$ python3 -q
>>> import numpy as np
>>> import numpy.linalg as la
>>> np.set_printoptions(precision=2, suppress=True, linewidth=160, legacy="1.25")
>>> X = np.load("case9.npy")
>>> X
array([[ 0,  2,  0,  1],
       [ 1,  1,  0,  0],
       [ 2,  2,  3,  1],
       [ 3,  0,  3,  0],
       [-3, -1,  0,  1]])
>>> f = np.array([1, 6, 4])
>>> np.convolve(X[1], f)
array([ 1,  7, 10,  4,  0,  0])
>>> arr = np.array([[-9.04, 6.01, -3.0, 2.04, -2.97],
...     [15.04, -8.99, 5.96, -2.0, 5.94],
...     [-3.01, 0.03, -3.0, -2.02, -2.93],
...     [-12.13, 5.99, -6.02, 0.01, -5.84],
...     [12.07, -5.93, 6.04, -0.03, 6.08]])
>>> rng = np.random.default_rng(36)
>>> labels = rng.permutation(5)
>>> labels
array([0, 1, 4, 2, 3])
>>> A2 = arr[labels][:, labels]
>>> round(la.det(A2), 2), round(float(la.det(arr[labels])), 2)
(0.04, 0.04)
>>> np.diag(A2)
array([-9.04, -8.99,  6.08, -3.  ,  0.01])
>>> F = np.load("arr.npy")
>>> F
array([[4, 0, 0],
       [0, 0, 0],
       [0, 2, 0],
       [0, 3, 4]])
>>> A2 = F[0, 0] * F[1:] - np.outer(F[1:, 0], F[0])
>>> A2
array([[ 0,  0,  0],
       [ 0,  8,  0],
       [ 0, 12, 16]])
>>> la.matrix_rank(A2), la.matrix_rank(F)
(2, 3)
>>> P = F @ la.solve(F.T @ F, F.T)
>>> np.allclose(P @ P, P)
True
>>> P.round(2) + 0
array([[1., 0., 0., 0.],
       [0., 0., 0., 0.],
       [0., 0., 1., 0.],
       [0., 0., 0., 1.]])
>>> np.trace(P)
3.0
>>> P @ F[:, 1]
array([0., 0., 2., 3.])
>>> mat = np.load("dump.npy")
>>> mat
array([[ -0.99,   3.49,  -0.63],
       [-23.59,  11.48,  -4.87],
       [  3.22,   0.69,  -0.52],
       [ -3.31,   4.51,  -1.09],
       [  0.48,   0.92,  -0.31],
       [  0.19,  -3.76,   1.11],
       [-15.68,   7.36,  -3.49],
       [ 12.1 ,  -7.7 ,   3.49],
       [ -0.46,   3.65,  -1.72],
       [ -0.68,  -0.79,   0.34],
       [ -6.11,   1.31,  -0.47],
       [  4.34,  -4.46,   1.81]])
>>> x = np.array([-4, 4, 5])
>>> target = mat @ x
>>> la.solve(mat.T @ mat, mat.T @ target)
array([-4.,  4.,  5.])
>>> target
array([ 14.77, 115.93, -12.72,  25.83,   0.21, -10.25,  74.71, -61.75,   7.84,   1.26,  27.33, -26.15])
>>> np.round(la.pinv(mat) @ mat, 2) + 0
array([[1., 0., 0.],
       [0., 1., 0.],
       [0., 0., 1.]])
>>> la.lstsq(mat, target)[0]
array([-4.,  4.,  5.])
>>> target = target + 0.02 * rng.normal(size=12)
>>> target
array([ 14.77, 115.95, -12.72,  25.84,   0.21, -10.27,  74.71, -61.74,   7.84,   1.25,  27.31, -26.12])
>>> c, *_ = la.lstsq(mat, target)
>>> c
array([-4.,  4.,  5.])
>>> [round(float(la.norm(la.solve(mat.T @ mat + lam * np.eye(3), mat.T @ target))), 2) for lam in (0, 1, 10, 100)]
[7.55, 5.53, 4.35, 4.03]
>>> c.round()
array([-4.,  4.,  5.])
>>> M = np.tanh(np.array([[0.4, 1.9],
...     [-1.0, 0.4],
...     [0.1, -0.3],
...     [0.7, 0.0],
...     [-1.5, 0.7],
...     [-1.4, 1.6],
...     [-0.2, 0.2],
...     [-1.0, 0.8],
...     [-0.8, 1.2],
...     [0.7, 0.3],
...     [2.2, -1.0],
...     [-1.4, 0.6],
...     [-0.7, -0.2]]) @ np.array([[2.2, -0.7, -0.4], [0.1, 0.1, 0.0]]))
>>> M
array([[ 0.79, -0.09, -0.16],
       [-0.97,  0.63,  0.38],
       [ 0.19, -0.1 , -0.04],
       [ 0.91, -0.45, -0.27],
       [-1.  ,  0.81,  0.54],
       [-0.99,  0.81,  0.51],
       [-0.4 ,  0.16,  0.08],
       [-0.97,  0.65,  0.38],
       [-0.93,  0.59,  0.31],
       [ 0.92, -0.43, -0.27],
       [ 1.  , -0.93, -0.71],
       [-1.  ,  0.78,  0.51],
       [-0.92,  0.44,  0.27]])
>>> A2 = np.c_[M[:, :2] @ np.array([[-1, 2], [2, -9]]), np.array([-5, 4, 5, 1, 4, -3, 0, 0, 5, 5, -5, -1, 3])]
>>> A2
array([[-0.97,  2.39, -5.  ],
       [ 2.23, -7.61,  4.  ],
       [-0.39,  1.27,  5.  ],
       [-1.82,  5.91,  1.  ],
       [ 2.61, -9.26,  4.  ],
       [ 2.62, -9.32, -3.  ],
       [ 0.71, -2.22,  0.  ],
       [ 2.28, -7.82,  0.  ],
       [ 2.11, -7.18,  5.  ],
       [-1.78,  5.7 ,  5.  ],
       [-2.85, 10.35, -5.  ],
       [ 2.55, -8.99, -1.  ],
       [ 1.79, -5.77,  3.  ]])
>>> la.norm(la.qr(M)[0].T @ A2, axis=0) ** 2 / ((A2 ** 2).sum(axis=0) + 1e-12)
array([1.  , 1.  , 0.22])
>>> np.round(la.lstsq(M, A2[:, 0])[0], 2) + 0
array([-1.,  2.,  0.])
>>> la.matrix_rank(A2)
3
>>> W2 = M[[10, 11]].astype(float)
>>> for _ in range(6):
...     labels = la.norm(M[:, None] - W2, axis=-1).argmin(axis=1)
...     W2 = np.array([M[labels == j].mean(axis=0) for j in range(2)])
... 
>>> labels
array([0, 1, 0, 0, 1, 1, 1, 1, 1, 0, 0, 1, 1])
>>> np.abs(W2[1] - W2[0]).argmax()
0
>>> W2
array([[ 0.76, -0.4 , -0.29],
       [-0.9 ,  0.61,  0.37]])
>>> x = np.array([0, 5, 3])
>>> target = M @ x
>>> np.round(la.pinv(M) @ M, 2) + 0
array([[1., 0., 0.],
       [0., 1., 0.],
       [0., 0., 1.]])
>>> target
array([-0.92,  4.29, -0.62, -3.09,  5.65,  5.6 ,  1.03,  4.4 ,  3.89, -2.97, -6.76,  5.41,  3.01])
>>> np.round(la.lstsq(M, target)[0], 2) + 0
array([0., 5., 3.])
>>> np.round(la.solve(M.T @ M, M.T @ target), 2) + 0
array([0., 5., 3.])
>>> target = target + 0.3 * rng.normal(size=13)
>>> target
array([-1.16,  4.05, -1.01, -3.  ,  5.68,  5.37,  0.98,  4.46,  3.77, -3.28, -6.84,  5.48,  2.72])
>>> c, *_ = la.lstsq(M, target)
>>> [round(float(la.norm(la.solve(M.T @ M + lam * np.eye(3), M.T @ target))), 2) for lam in (0, 1, 10, 100)]
[5.88, 3.6, 2.24, 0.5]
>>> np.round(la.norm(target - M @ c), 2)
0.67
>>> c
array([-0.12,  3.87,  4.42])
>>> np.round(M.T @ (target - M @ c), 2) + 0
array([0., 0., 0.])
>>> D = la.norm(M[:, None] - M[None], axis=-1)
>>> la.norm(M - M.mean(axis=0), axis=1)
array([1.13, 0.86, 0.57, 1.41, 1.03, 1.02, 0.16, 0.87, 0.79, 1.4 , 1.89, 1.  , 0.71])
>>> D[7]
array([1.99, 0.02, 1.44, 2.28, 0.22, 0.21, 0.82, 0.  , 0.1 , 2.27, 2.75, 0.18, 0.25])
>>> np.flatnonzero(D[7] < D.mean() / 2)
array([ 1,  4,  5,  7,  8, 11, 12])
>>> la.norm(M, axis=1)
array([0.81, 1.22, 0.22, 1.05, 1.39, 1.38, 0.43, 1.23, 1.14, 1.05, 1.54, 1.36, 1.05])
>>> D[7].round(6).argsort(kind="stable")[:4]
array([ 7,  1,  8, 11])
>>> D[:5, :5]
array([[0.  , 1.98, 0.61, 0.4 , 2.12],
       [1.98, 0.  , 1.43, 2.27, 0.24],
       [0.61, 1.43, 0.  , 0.84, 1.6 ],
       [0.4 , 2.27, 0.84, 0.  , 2.43],
       [2.12, 0.24, 1.6 , 2.43, 0.  ]])
>>> D.shape
(13, 13)
>>> K = np.loadtxt("test15.csv", delimiter=",")
>>> K
array([[0.39, 0.49],
       [0.49, 0.61]])
>>> vals, vecs = la.eigh(K)
>>> x = np.array([0, 2])
>>> vecs * np.abs(vals) @ vecs.T
array([[0.39, 0.49],
       [0.49, 0.61]])
>>> round(float(x @ K @ x), 2)
2.44
>>> U, sv, Vh = la.svd(K)
>>> sv.round(2) + 0
array([1., 0.])
>>> A2 = U[:, :1] @ np.diag(sv[:1]) @ Vh[:1]
>>> np.round(np.abs(K - A2).max(), 2)
0.0
>>> A2
array([[0.39, 0.49],
       [0.49, 0.61]])
>>> round(float(la.norm(K - A2) / la.norm(K)), 2)
0.0
>>> la.matrix_rank(K, rtol=0.05)
1
>>> la.matrix_rank(A2)
1
>>> np.round(la.norm(K - A2, 2), 2), round(sv[1], 2)
(0.0, 0.0)
>>> A = np.loadtxt("x.csv", delimiter=",")
>>> A
array([[  1.04,  31.52,   8.92,  22.67],
       [  2.71,  26.68,   7.13,  20.04],
       [  4.4 ,  21.44,   5.23,  17.09],
       [  6.8 ,  12.64,   2.18,  11.76],
       [  7.96,   6.04,   0.09,   7.23],
       [  7.53,   0.07,  -1.39,   2.16],
       [  6.73,  -1.09,  -1.5 ,   0.78],
       [  5.94,  -1.57,  -1.44,  -0.01],
       [  4.73,  -1.75,  -1.22,  -0.68],
       [  4.37,  -1.72,  -1.13,  -0.8 ],
       [  4.16,  -1.69,  -1.08,  -0.85],
       [  4.07,  -1.68,  -1.06,  -0.87],
       [ -0.06,   0.03,   0.01,   0.04],
       [ -2.67,   1.33,   0.04,   3.89],
       [ -2.81,   1.31,  -0.11,   4.57],
       [ -2.86,   0.85,  -0.81,   6.81],
       [ -2.85,   0.8 ,  -0.87,   6.95],
       [ -2.8 ,   0.67,  -1.02,   7.32],
       [ -2.73,   0.49,  -1.21,   7.76],
       [ -2.17,  -0.58,  -2.23,   9.81],
       [  0.84,  -5.24,  -5.94,  15.18],
       [  0.95,  -5.42,  -6.06,  15.34],
       [  1.91,  -6.81,  -7.09,  16.54],
       [  3.57,  -9.23,  -8.81,  18.41],
       [  5.68, -12.24, -10.9 ,  20.47],
       [  8.17, -15.79, -13.31,  22.66],
       [ 15.01, -25.48, -19.67,  27.69],
       [ 20.89, -33.79, -24.98,  31.33],
       [ 37.52, -57.33, -39.59,  39.79]])
>>> D = la.norm(A[:, None] - A[None], axis=-1)
>>> D.shape
(29, 29)
>>> la.matrix_rank(D ** 2)
5
>>> np.unravel_index(D.round(6).argmax(), D.shape)
(0, 28)
>>> D.mean(axis=1).argmax()
28
>>> np.flatnonzero(D[6] < D.mean() / 2)
array([ 4,  5,  6,  7,  8,  9, 10, 11, 12, 13, 14, 15, 16, 17, 18])
>>> E = np.load("out3.npy")
>>> E
array([[3, 2, 2, 1, 1],
       [0, 4, 3, 2, 1],
       [0, 2, 1, 1, 1],
       [0, 2, 1, 1, 1],
       [1, 2, 0, 1, 2]])
>>> r = la.matrix_rank(E)
>>> r
4
>>> null = la.svd(E)[2][r:].T
>>> np.round(null @ null.T, 2) + 0
array([[ 0. ,  0. ,  0. ,  0. ,  0. ],
       [ 0. ,  0.2,  0. , -0.4,  0. ],
       [ 0. ,  0. ,  0. ,  0. ,  0. ],
       [ 0. , -0.4,  0. ,  0.8,  0. ],
       [ 0. ,  0. ,  0. ,  0. ,  0. ]])
>>> x = np.array([2, -1, -1, -5, -5])
>>> h1 = np.maximum(E @ x, 0)
>>> np.tanh(E @ x)
array([-1., -1., -1., -1., -1.])
>>> np.maximum(E @ (3 * x), 0)
array([0, 0, 0, 0, 0])
>>> np.flatnonzero(h1 > 1e-9)
array([], dtype=int64)
>>> np.maximum(E @ x, 0) - np.maximum(-E @ x, 0)
array([ -8, -22, -13, -13, -15])
>>> E.T @ h1
array([0, 0, 0, 0, 0])
>>> labels = rng.permutation(5)
>>> labels
array([2, 1, 3, 4, 0])
>>> A2 = E[labels][:, labels]
>>> np.allclose(A2, E)
False
>>> np.round(np.sort(np.abs(la.eigvals(A2))), 2) + 0
array([0.  , 0.12, 0.8 , 2.85, 7.23])
>>> np.diag(A2)
array([1, 4, 1, 2, 3])
